% ipython --no-banner

In [1]: import numpy as np

In [2]: import numpy.linalg as la

In [3]: np.set_printoptions(suppress=True, linewidth=100)

In [4]: def rnd(a):
   ...:     return np.round(a, 1) + 0
   ...: 

In [5]: F = np.load("mat.npy")

In [6]: F
Out[6]: 
array([[ 2,  1, -2],
       [ 1, -1, -1],
       [ 2, -2,  1],
       [ 3, -3,  3],
       [ 3, -1,  2],
       [ 4,  0,  1],
       [ 5,  0,  0],
       [ 5,  2,  0],
       [ 3,  2, -2],
       [ 1,  4, -4],
       [ 1,  5, -6],
       [-1,  3, -7],
       [ 1,  1, -7]])

In [7]: d = la.norm(F[:, None] - F[None], axis=-1)

In [8]: np.flatnonzero(d[5] < d.mean() / 2)
Out[8]: array([4, 5, 6, 7])

In [9]: rnd(la.norm(F - F.mean(axis=0), axis=1))
Out[9]: array([0.5, 2.4, 3.9, 6.1, 4.2, 3.3, 3.3, 3.4, 1.4, 4.1, 6.1, 6.6, 5.5])

In [10]: (d + 1e9 * np.eye(13)).round(6).argmin(axis=1)
Out[10]: array([ 8,  0,  4,  4,  2,  6,  5,  6,  0, 10,  9, 12, 11])

In [11]: np.unravel_index(d.round(6).argmax(), d.shape)
Out[11]: (np.int64(3), np.int64(11))

In [12]: M = np.load("test1.npy")

In [13]: M
Out[13]: 
array([[ 4.,  0.,  0.,  0.,  0.],
       [ 0., 13., -6.,  0., -3.],
       [ 0., -6.,  8.,  0.,  2.],
       [ 0.,  0.,  0.,  4.,  0.],
       [ 0., -3.,  2.,  0.,  5.]])

In [14]: th = np.radians(120)

In [15]: Rm = np.eye(5)

In [16]: Rm[2, 2] = Rm[4, 4] = np.cos(th)

In [17]: Rm[2, 4], Rm[4, 2] = -np.sin(th), np.sin(th)

In [18]: rnd(Rm)
Out[18]: 
array([[ 1. ,  0. ,  0. ,  0. ,  0. ],
       [ 0. ,  1. ,  0. ,  0. ,  0. ],
       [ 0. ,  0. , -0.5,  0. , -0.9],
       [ 0. ,  0. ,  0. ,  1. ,  0. ],
       [ 0. ,  0. ,  0.9,  0. , -0.5]])

In [19]: B = M @ Rm.T

In [20]: np.allclose(la.norm(M, axis=1), la.norm(B, axis=1))
Out[20]: True

In [21]: rnd(la.svd(M, compute_uv=False)), rnd(la.svd(B, compute_uv=False))
Out[21]: (array([18.,  4.,  4.,  4.,  4.]), array([18.,  4.,  4.,  4.,  4.]))

In [22]: rnd(B)
Out[22]: 
array([[ 4. ,  0. ,  0. ,  0. ,  0. ],
       [ 0. , 13. ,  5.6,  0. , -3.7],
       [ 0. , -6. , -5.7,  0. ,  5.9],
       [ 0. ,  0. ,  0. ,  4. ,  0. ],
       [ 0. , -3. , -5.3,  0. , -0.8]])

In [23]: rnd(np.einsum("ij,ji->", B, B))
Out[23]: np.float64(126.2)

In [24]: rnd(la.eigvals(B))
Out[24]: array([-2.3+4.5j, -2.3-4.5j, 11.1+0.j ,  4. +0.j ,  4. +0.j ])

In [25]: rnd(la.eigvals(B).sum().real)
Out[25]: np.float64(14.5)

In [26]: Q, Rm = la.qr(F)

In [27]: Q.shape, Rm.shape
Out[27]: ((13, 3), (3, 3))

In [28]: rnd(Rm)
Out[28]: 
array([[-10.3,  -0.8,   0. ],
       [  0. ,   8.6, -10.7],
       [  0. ,   0. ,   7.8]])

In [29]: np.allclose(Rm.T @ Rm, F.T @ F)
Out[29]: True

In [30]: rnd(Q)
Out[30]: 
array([[-0.2,  0.1, -0.1],
       [-0.1, -0.1, -0.3],
       [-0.2, -0.2, -0.2],
       [-0.3, -0.4, -0.1],
       [-0.3, -0.1,  0.1],
       [-0.4,  0. ,  0.1],
       [-0.5,  0. , -0.1],
       [-0.5,  0.2,  0.3],
       [-0.3,  0.2,  0. ],
       [-0.1,  0.5,  0.1],
       [-0.1,  0.6,  0. ],
       [ 0.1,  0.4, -0.4],
       [-0.1,  0.1, -0.8]])

In [31]: rnd(Q.T @ Q)
Out[31]: 
array([[1., 0., 0.],
       [0., 1., 0.],
       [0., 0., 1.]])

In [32]: rnd(np.abs(np.diag(Rm)))
Out[32]: array([10.3,  8.6,  7.8])

In [33]: Xc = Q - Q.mean(axis=0)

In [34]: left, sigma, vt = la.svd(Xc, full_matrices=False)

In [35]: la.matrix_rank(Xc)
Out[35]: np.int64(3)

In [36]: np.abs(left[:, 0]).argmax()
Out[36]: np.int64(12)

In [37]: np.searchsorted(np.cumsum(sigma ** 2) / (sigma ** 2).sum(), 0.9) + 1
Out[37]: np.int64(2)

In [38]: rnd(vt[0] * np.sign(vt[0, np.abs(vt[0]).argmax()]))
Out[38]: array([-0.5, -0.5,  0.7])

In [39]: P = np.triu(np.array([[-2, 1, 3, -1, 3],
    ...:     [0, -2, 2, 3, 3],
    ...:     [1, -3, 3, -2, -3],
    ...:     [0, 0, 2, 2, 3],
    ...:     [1, 0, 1, 2, -2]]), 1) + np.eye(5)

In [40]: B = P @ M @ la.inv(P)

In [41]: np.trace(B), np.trace(M)
Out[41]: (np.float64(34.0), np.float64(34.0))

In [42]: la.matrix_rank(B)
Out[42]: np.int64(5)

In [43]: rnd(np.poly(B))
Out[43]: array([    1.,   -34.,   384., -1984.,  4864., -4608.])

In [44]: B
Out[44]: 
array([[   4.,  -18.,   48.,  150., -246.],
       [   0.,   -8.,   32.,  100., -164.],
       [   0.,    3.,   -4.,  -25.,   41.],
       [   0.,   -9.,   24.,   79., -123.],
       [   0.,   -3.,    8.,   25.,  -37.]])

In [45]: A = np.load("block11.npy")

In [46]: A
Out[46]: 
array([[-5.9,  0.1,  5.8, -9.1, -3.2, -0.1],
       [-4. ,  0. ,  4. , -6.1, -2.1, -0.2],
       [-6.1,  0.1,  6.1, -9. , -3.1,  0.2]])

In [47]: B = np.array([[1, 2], [2, 2], [0, 0], [2, 2], [1, 2], [1, 2]])

In [48]: rnd(B.T @ A.T)
Out[48]: 
array([[-27.2, -18.5, -26.8],
       [-36.4, -24.8, -35.8]])

In [49]: np.vstack([A, B.T]).shape
Out[49]: (5, 6)

In [50]: rnd(np.einsum("ij,ij->i", A, A))
Out[50]: array([161.5,  73.7, 165.1])

In [51]: la.matrix_rank(np.vstack([A, B.T]))
Out[51]: np.int64(5)

In [52]: rnd(np.einsum("ik,kj->ij", A, B))
Out[52]: 
array([[-27.2, -36.4],
       [-18.5, -24.8],
       [-26.8, -35.8]])

In [53]: rnd(A @ B)
Out[53]: 
array([[-27.2, -36.4],
       [-18.5, -24.8],
       [-26.8, -35.8]])

In [54]: rnd(np.einsum("ik,kj->ji", A, B))
Out[54]: 
array([[-27.2, -18.5, -26.8],
       [-36.4, -24.8, -35.8]])

In [55]: la.matrix_rank(A, rtol=0.1)
Out[55]: np.int64(1)

In [56]: np.argsort(-la.norm(A, axis=0).round(6), kind="stable")[:3]
Out[56]: array([3, 0, 2])

In [57]: u, v = A[0], A[1]

In [58]: rnd(u @ u)
Out[58]: np.float64(161.5)

In [59]: p = (u @ v) / (u @ u) * u

In [60]: rnd(la.norm(u + v) ** 2 + la.norm(u - v) ** 2)
Out[60]: np.float64(470.4)

In [61]: rnd(np.outer(u, v))
Out[61]: 
array([[ 23.6,   0. , -23.6,  36. ,  12.4,   1.2],
       [ -0.4,   0. ,   0.4,  -0.6,  -0.2,   0. ],
       [-23.2,   0. ,  23.2, -35.4, -12.2,  -1.2],
       [ 36.4,   0. , -36.4,  55.5,  19.1,   1.8],
       [ 12.8,   0. , -12.8,  19.5,   6.7,   0.6],
       [  0.4,   0. ,  -0.4,   0.6,   0.2,   0. ]])

In [62]: la.matrix_rank(np.outer(u, v))
Out[62]: np.int64(1)

In [63]: rnd(p)
Out[63]: array([-4. ,  0.1,  3.9, -6.1, -2.2, -0.1])

In [64]: rnd((v - p) @ u)
Out[64]: np.float64(0.0)
